$ python -q
>>> import numpy as np
>>> from numpy import linalg as LA
>>> np.set_printoptions(precision=1, suppress=True, linewidth=160, floatmode="fixed")
>>> rnd = lambda a: np.round(a, 1) + 0
>>> rng = np.random.default_rng(4990)
>>> t = rng.uniform(0, 2 * np.pi, 31)
>>> Q, _ = LA.qr(np.array([[-0.2, -0.9], [-1.0, 0.7], [-0.1, -1.0]]))
>>> arr = 20 * np.c_[np.cos(t), np.sin(t)] @ Q.T
>>> rnd(arr)
array([[ -7.1, -17.9,  -5.5],
       [  6.6,  18.3,   4.8],
       [ -4.0,  18.6,  -6.1],
       [ 13.1,   8.5,  12.5],
       [ -3.0, -19.7,  -1.0],
       [ -8.4,  15.0, -10.3],
       [ 14.0,   1.5,  14.2],
       [ 13.0,  -5.8,  14.0],
       [ -8.5,  14.9, -10.3],
       [ -1.5, -19.9,   0.6],
       [-13.9,   0.9, -14.4],
       [-13.9,  -3.9, -13.9],
       [ 10.3, -12.4,  11.9],
       [-13.4,   4.1, -14.2],
       [ 13.7,  -2.7,  14.3],
       [-13.3,  -7.7, -12.8],
       [  3.9, -18.7,   6.0],
       [ -7.3,  16.1,  -9.3],
       [ 13.4,   6.9,  13.1],
       [ 13.7,  -2.6,  14.4],
       [ 14.0,   1.1,  14.3],
       [ 14.0,   0.3,  14.3],
       [  3.2, -19.0,   5.3],
       [  1.6,  19.9,  -0.5],
       [  9.1,  16.1,   7.6],
       [ -4.8, -19.2,  -2.9],
       [ 13.8,  -1.6,  14.4],
       [ 13.9,  -1.0,  14.4],
       [  7.8, -15.6,   9.7],
       [ -1.0, -19.9,   1.1],
       [-12.9,  -9.0, -12.3]])
>>> # null space of dimension 1
>>> Xs = arr - arr.mean(axis=0)
>>> U, sig, VT = LA.svd(Xs, full_matrices=False)
>>> np.searchsorted(np.cumsum(sig ** 2) / (sig ** 2).sum(), 0.9) + 1
np.int64(2)
>>> rnd(VT[0] * np.sign(VT[0, np.abs(VT[0]).argmax()]))
array([ 0.7, -0.1,  0.7])
>>> rnd(Xs.mean(axis=0))
array([0.0, 0.0, 0.0])
>>> np.abs(U[:, 0]).argmax()
np.int64(10)
>>> Z = arr[[5, 27]].astype(float)
>>> for _ in range(5):
...     lab = LA.norm(arr[:, None] - Z, axis=-1).argmin(axis=1)
...     Z = np.array([arr[lab == j].mean(axis=0) for j in range(2)])
... 
>>> lab
array([0, 0, 0, 1, 1, 0, 1, 1, 0, 1, 0, 0, 1, 0, 1, 0, 1, 0, 1, 1, 1, 1, 1, 0, 1, 1, 1, 1, 1, 1, 0])
>>> rnd(Z[1] - Z[0])
array([ 16.3, -12.3,  18.1])
>>> d = LA.norm(arr[:, None] - arr[None], axis=-1)
>>> d[24].round(6).argsort(kind="stable")[:4]
array([24,  1,  3, 18])
>>> rnd(d[:5, :5])
array([[ 0.0, 40.0, 36.6, 37.8,  6.4],
       [40.0,  0.0, 15.2, 14.1, 39.6],
       [36.6, 15.2,  0.0, 27.2, 38.7],
       [37.8, 14.1, 27.2,  0.0, 35.2],
       [ 6.4, 39.6, 38.7, 35.2,  0.0]])
>>> (d + 1e9 * np.eye(31)).round(6).argmin(axis=1)
array([25, 24, 17, 18,  9,  8, 20, 14,  5, 29, 13, 15, 28, 10, 19, 30, 22,  5,  3, 14,  6, 20, 16,  1,  1,  4, 27, 26, 12,  9, 15])
>>> d.shape
(31, 31)
>>> d.mean(axis=1).argmax()
np.int64(13)
>>> np.flatnonzero(d[24] < d.mean() / 2)
array([ 1,  3, 18, 23, 24])
>>> LA.matrix_rank(d ** 2)
np.int64(3)
>>> feats = np.array([[4.0, -1.0, 0.0, 0.0, 0.0],
...     [-1.0, 1.0, -1.0, 0.0, 0.0],
...     [0.0, -1.0, 4.0, -1.0, 0.0],
...     [0.0, 0.0, -1.0, 4.0, -1.0],
...     [0.0, 0.0, 0.0, -1.0, 5.0]])
>>> np.abs(np.diag(LA.qr(arr)[1])) > 1e-9
array([ True,  True, False])
>>> rnd(arr @ LA.pinv(arr) @ arr)
array([[ -7.1, -17.9,  -5.5],
       [  6.6,  18.3,   4.8],
       [ -4.0,  18.6,  -6.1],
       [ 13.1,   8.5,  12.5],
       [ -3.0, -19.7,  -1.0],
       [ -8.4,  15.0, -10.3],
       [ 14.0,   1.5,  14.2],
       [ 13.0,  -5.8,  14.0],
       [ -8.5,  14.9, -10.3],
       [ -1.5, -19.9,   0.6],
       [-13.9,   0.9, -14.4],
       [-13.9,  -3.9, -13.9],
       [ 10.3, -12.4,  11.9],
       [-13.4,   4.1, -14.2],
       [ 13.7,  -2.7,  14.3],
       [-13.3,  -7.7, -12.8],
       [  3.9, -18.7,   6.0],
       [ -7.3,  16.1,  -9.3],
       [ 13.4,   6.9,  13.1],
       [ 13.7,  -2.6,  14.4],
       [ 14.0,   1.1,  14.3],
       [ 14.0,   0.3,  14.3],
       [  3.2, -19.0,   5.3],
       [  1.6,  19.9,  -0.5],
       [  9.1,  16.1,   7.6],
       [ -4.8, -19.2,  -2.9],
       [ 13.8,  -1.6,  14.4],
       [ 13.9,  -1.0,  14.4],
       [  7.8, -15.6,   9.7],
       [ -1.0, -19.9,   1.1],
       [-12.9,  -9.0, -12.3]])
>>> rnd(np.trace(LA.pinv(arr) @ arr))
np.float64(2.0)
>>> LA.lstsq(arr[:-1].T, arr[-1])[2]
np.int32(2)
>>> x = np.ones(5)
>>> for _ in range(3):
...     x = feats @ x
...     x /= LA.norm(x)
...     print(round(x @ feats @ x, 1))
... 
4.0
4.6
5.1
>>> rnd(x)
array([ 0.5, -0.2,  0.3, -0.1,  0.8])
>>> other = np.array([[1, 2, 0]])
>>> J = np.block([[np.zeros((1, 1)), other], [other.T, np.zeros((3, 3))]])
>>> J
array([[0.0, 1.0, 2.0, 0.0],
       [1.0, 0.0, 0.0, 0.0],
       [2.0, 0.0, 0.0, 0.0],
       [0.0, 0.0, 0.0, 0.0]])
>>> other = np.array([[-2, -1], [-2, 0], [-2, 3], [-2, -2]])
>>> LA.matrix_rank(np.vstack([J, other.T]))
np.int64(4)
>>> np.einsum("ik,kj->ji", J, other)
array([[-6.0, -2.0, -4.0,  0.0],
       [ 6.0, -1.0, -2.0,  0.0]])
>>> np.einsum("ik,kj->ij", J, other)
array([[-6.0,  6.0],
       [-2.0, -1.0],
       [-4.0, -2.0],
       [ 0.0,  0.0]])
>>> rk = LA.matrix_rank(J)
>>> rk
np.int64(2)
>>> N = LA.svd(J)[2][rk:].T
>>> N.shape
(4, 2)
>>> [int(LA.matrix_rank(J[:i])) for i in range(1, len(J) + 1)]
[1, 2, 2, 2]
>>> J @ N
array([[0.0, 0.0],
       [0.0, 0.0],
       [0.0, 0.0],
       [0.0, 0.0]])
>>> J @ J
array([[5.0, 0.0, 0.0, 0.0],
       [0.0, 1.0, 2.0, 0.0],
       [0.0, 2.0, 4.0, 0.0],
       [0.0, 0.0, 0.0, 0.0]])
>>> W0 = np.load("w.npy")
>>> W0
array([[ 16.0,  -7.0,   9.0,  -5.0],
       [  0.0,   0.0,   0.0,   0.0],
       [-22.0,  10.0, -12.0,   8.0],
       [  4.0,  -1.0,   3.0,   1.0]])
>>> rk = LA.matrix_rank(W0)
>>> rk
np.int64(2)
>>> N = LA.svd(W0)[2][rk:].T
>>> N.shape
(4, 2)
>>> rnd(W0 @ N)
array([[0.0, 0.0],
       [0.0, 0.0],
       [0.0, 0.0],
       [0.0, 0.0]])
>>> LA.matrix_rank(W0.T @ W0), LA.matrix_rank(W0 @ W0.T)
(np.int64(2), np.int64(2))
>>> rnd(N @ N.T)
array([[ 0.4,  0.2, -0.4,  0.1],
       [ 0.2,  0.8,  0.1, -0.3],
       [-0.4,  0.1,  0.6, -0.2],
       [ 0.1, -0.3, -0.2,  0.2]])
>>> [int(LA.matrix_rank(W0[:i])) for i in range(1, len(W0) + 1)]
[1, 1, 2, 2]
>>> def softmax(z):
...     e = np.exp(z - z.max(axis=-1, keepdims=True))
...     return e / e.sum(axis=-1, keepdims=True)
... 
>>> rnd(softmax(W0[1]))
array([0.2, 0.2, 0.2, 0.2])
>>> rnd(softmax(10 * W0[1]))
array([0.2, 0.2, 0.2, 0.2])
>>> scores = W0 @ W0.T / np.sqrt(4)
>>> softmax(scores)[1] @ W0
array([-0.5,  0.5,  0.0,  1.0])
>>> X = np.array([[-1, 0, 0], [-2, -1, 0], [-1, -2, 2]])
>>> # triangular: eigenvalues sit on the diagonal
>>> Q, Rm = LA.qr(X)
>>> rnd(abs(Rm[0, 0])), rnd(LA.norm(X[:, 0]))
(np.float64(2.4), np.float64(2.4))
>>> Q.shape, Rm.shape
((3, 3), (3, 3))
>>> rnd(Q @ Rm)
array([[-1.0,  0.0,  0.0],
       [-2.0, -1.0,  0.0],
       [-1.0, -2.0,  2.0]])
>>> rnd(np.trace(Q @ Q.T))
np.float64(3.0)
>>> C2 = X.T @ X
>>> np.trace(C2), (X ** 2).sum()
(np.int64(15), np.int64(15))
>>> LA.matrix_rank(C2)
np.int64(3)
>>> np.allclose(C2, C2.T)
True
>>> rnd(LA.svd(X, compute_uv=False) ** 2)
array([11.8,  3.1,  0.1])
>>> rnd(LA.eigvalsh(C2)[::-1])
array([11.8,  3.1,  0.1])
>>> C2
array([[ 6,  4, -2],
       [ 4,  5, -4],
       [-2, -4,  4]])
>>> np.einsum("ij,ji->", X, X)
np.int64(6)
>>> rnd(LA.det(X.T))
np.float64(2.0)
>>> np.poly(X)
array([ 1.0,  0.0, -3.0, -2.0])
>>> np.einsum("ii->", X)
np.int64(0)
>>> X @ X
array([[ 1,  0,  0],
       [ 4,  1,  0],
       [ 3, -2,  4]])
>>> LA.matrix_rank(X - X[0, 0] * np.eye(3))
np.int64(2)
>>> rnd(np.sort(LA.eigvals(X)))
array([-1.0, -1.0,  2.0])
>>> LA.matrix_power(X - np.diag(np.diag(X)), 3)
array([[0, 0, 0],
       [0, 0, 0],
       [0, 0, 0]])
>>> F = np.loadtxt("dump.csv", delimiter=",")
>>> F
array([[5.0, 1.0, 0.0, 0.0, 0.0, 0.0, 0.0],
       [0.0, 5.0, 1.0, 0.0, 0.0, 0.0, 0.0],
       [0.0, 0.0, 5.0, 1.0, 0.0, 0.0, 0.0],
       [0.0, 0.0, 0.0, 5.0, 1.0, 0.0, 0.0],
       [0.0, 0.0, 0.0, 0.0, 5.0, 1.0, 0.0],
       [0.0, 0.0, 0.0, 0.0, 0.0, 5.0, 1.0],
       [0.0, 0.0, 0.0, 0.0, 0.0, 0.0, 5.0]])
>>> lab = rng.permutation(7)
>>> lab
array([6, 3, 1, 5, 0, 2, 4])
>>> other = F[lab][:, lab]
>>> np.diag(other)
array([5.0, 5.0, 5.0, 5.0, 5.0, 5.0, 5.0])
>>> np.allclose(other, F)
False
>>> C2 = np.cov(arr, rowvar=False)
>>> rnd(np.corrcoef(arr.T))
array([[ 1.0,  0.0,  1.0],
       [ 0.0,  1.0, -0.1],
       [ 1.0, -0.1,  1.0]])
>>> np.argwhere(np.triu(np.abs(np.corrcoef(arr.T)) > 0.8, 1))
array([[0, 2]])
>>> rnd(C2)
array([[108.4,   5.8, 110.9],
       [  5.8, 175.9, -12.6],
       [110.9, -12.6, 115.4]])
>>> rnd(LA.eigvalsh(C2)[::-1])
array([223.4, 176.3,   0.0])
>>> rnd(np.median(arr, axis=0))
array([ 3.2, -1.6,  4.8])
>>> evals, evecs = LA.eig(X)
>>> evals
array([ 2.0, -1.0, -1.0])
>>> rnd(np.sort(LA.eigvals(LA.inv(X))))
array([-1.0, -1.0,  0.5])
>>> mat = np.load("data.npy")
>>> mat
array([[ 1,  1,  1,  1, -1, -1, -1, -1],
       [ 1, -1, -1,  1,  1, -1, -1,  1],
       [ 1, -1,  1, -1, -1,  1, -1,  1],
       [ 1, -1,  1, -1,  1, -1,  1, -1],
       [ 1,  1, -1, -1, -1, -1,  1,  1]])
>>> other = mat / LA.norm(mat, axis=1, keepdims=True)
>>> C2 = other @ other.T
>>> np.argwhere(np.triu(np.abs(C2) > 0.95, 1))
array([], shape=(0, 2), dtype=int64)
>>> rnd(C2)
array([[1.0, 0.0, 0.0, 0.0, 0.0],
       [0.0, 1.0, 0.0, 0.0, 0.0],
       [0.0, 0.0, 1.0, 0.0, 0.0],
       [0.0, 0.0, 0.0, 1.0, 0.0],
       [0.0, 0.0, 0.0, 0.0, 1.0]])
>>> (C2 - 2 * np.eye(5)).round(6).argmax(axis=1)
array([1, 0, 0, 0, 0])
>>> u, v = mat[3], mat[4]
>>> u @ v
np.int64(0)
>>> pr = (u @ v) / (u @ u) * u
>>> rnd(LA.norm(u + v) ** 2 + LA.norm(u - v) ** 2)
np.float64(32.0)
>>> np.outer(u, v)
array([[ 1,  1, -1, -1, -1, -1,  1,  1],
       [-1, -1,  1,  1,  1,  1, -1, -1],
       [ 1,  1, -1, -1, -1, -1,  1,  1],
       [-1, -1,  1,  1,  1,  1, -1, -1],
       [ 1,  1, -1, -1, -1, -1,  1,  1],
       [-1, -1,  1,  1,  1,  1, -1, -1],
       [ 1,  1, -1, -1, -1, -1,  1,  1],
       [-1, -1,  1,  1,  1,  1, -1, -1]])
>>> v - pr
array([ 1.0,  1.0, -1.0, -1.0, -1.0, -1.0,  1.0,  1.0])
>>> LA.matrix_rank(np.outer(u, v))
np.int64(1)
>>> other = np.array([[1, -2, 3, 0, 2, 1, -3],
...     [-3, 1, 3, -1, -3, 2, -1],
...     [3, -2, 2, -3, 0, -2, -2],
...     [-1, 0, 1, 0, -1, 1, -2]])
>>> m1 = other.T @ other
>>> m1
array([[ 20, -11,  -1,  -6,  12, -12,  -4],
       [-11,   9,  -7,   5,  -7,   4,   9],
       [ -1,  -7,  23,  -9,  -4,   6, -18],
       [ -6,   5,  -9,  10,   3,   4,   7],
       [ 12,  -7,  -4,   3,  14,  -5,  -1],
       [-12,   4,   6,   4,  -5,  10,  -3],
       [ -4,   9, -18,   7,  -1,  -3,  18]])
>>> LA.cond(m1) > 100
np.True_
>>> np.argsort(-LA.norm(m1, axis=0).round(6), kind="stable")[:3]
array([2, 0, 6])
>>> [round(float(x), 1) for x in LA.svd(m1, compute_uv=False)[:3]]
[49.0, 40.7, 12.8]
>>> U, sig, VT = LA.svd(m1)
>>> rnd(sig)
array([49.0, 40.7, 12.8,  1.5,  0.0,  0.0,  0.0])
>>> np.argmax(sig[:-1] / (sig[1:] + 1e-6)) + 1
np.int64(4)
>>> other = U[:, :4] @ np.diag(sig[:4]) @ VT[:4]
>>> rnd(LA.norm(m1 - other, 2)), rnd(sig[4])
(np.float64(0.0), np.float64(0.0))
>>> LA.matrix_rank(m1, rtol=0.05)
np.int64(3)
>>> U, sig, VT = LA.svd(m1)
>>> evecs = VT[:(sig > 1e-8).sum()]
>>> x = m1[4] + 4 * m1[1] + rng.integers(2) * np.eye(7)[1]
>>> x
array([-32.0,  29.0, -32.0,  23.0, -14.0,  11.0,  35.0])
>>> rnd(LA.norm(x - evecs.T @ evecs @ x))
np.float64(0.0)
>>> rnd(evecs.T @ evecs)
array([[ 0.5, -0.2, -0.1, -0.2,  0.2, -0.3, -0.1],
       [-0.2,  0.2, -0.1,  0.0, -0.2,  0.1,  0.2],
       [-0.1, -0.1,  0.8, -0.3,  0.1,  0.2,  0.0],
       [-0.2,  0.0, -0.3,  0.5,  0.3,  0.3, -0.1],
       [ 0.2, -0.2,  0.1,  0.3,  0.7,  0.1,  0.1],
       [-0.3,  0.1,  0.2,  0.3,  0.1,  0.4, -0.1],
       [-0.1,  0.2,  0.0, -0.1,  0.1, -0.1,  0.9]])
>>> lab = rng.permutation(7)
>>> lab
array([1, 3, 4, 2, 5, 6, 0])
>>> other = m1[lab][:, lab]
>>> np.diag(other)
array([ 9, 10, 14, 23, 10, 18, 20])
>>> rnd(np.sort(np.abs(LA.eigvals(other))))
array([ 0.0,  0.0,  0.0,  1.5, 12.8, 40.7, 49.0])
>>> other
array([[  9,   5,  -7,  -7,   4,   9, -11],
       [  5,  10,   3,  -9,   4,   7,  -6],
       [ -7,   3,  14,  -4,  -5,  -1,  12],
       [ -7,  -9,  -4,  23,   6, -18,  -1],
       [  4,   4,  -5,   6,  10,  -3, -12],
       [  9,   7,  -1, -18,  -3,  18,  -4],
       [-11,  -6,  12,  -1, -12,  -4,  20]])
>>> rnd(LA.det(other)), rnd(LA.det(m1[lab]))
(np.float64(0.0), np.float64(0.0))
>>> np.trace(other)
np.int64(104)
>>> rnd(m1 @ LA.pinv(m1) @ m1)
array([[ 20.0, -11.0,  -1.0,  -6.0,  12.0, -12.0,  -4.0],
       [-11.0,   9.0,  -7.0,   5.0,  -7.0,   4.0,   9.0],
       [ -1.0,  -7.0,  23.0,  -9.0,  -4.0,   6.0, -18.0],
       [ -6.0,   5.0,  -9.0,  10.0,   3.0,   4.0,   7.0],
       [ 12.0,  -7.0,  -4.0,   3.0,  14.0,  -5.0,  -1.0],
       [-12.0,   4.0,   6.0,   4.0,  -5.0,  10.0,  -3.0],
       [ -4.0,   9.0, -18.0,   7.0,  -1.0,  -3.0,  18.0]])
>>> np.unique(m1.round(6), axis=0).shape
(7, 7)
>>> rnd(np.trace(LA.pinv(m1) @ m1))
np.float64(4.0)
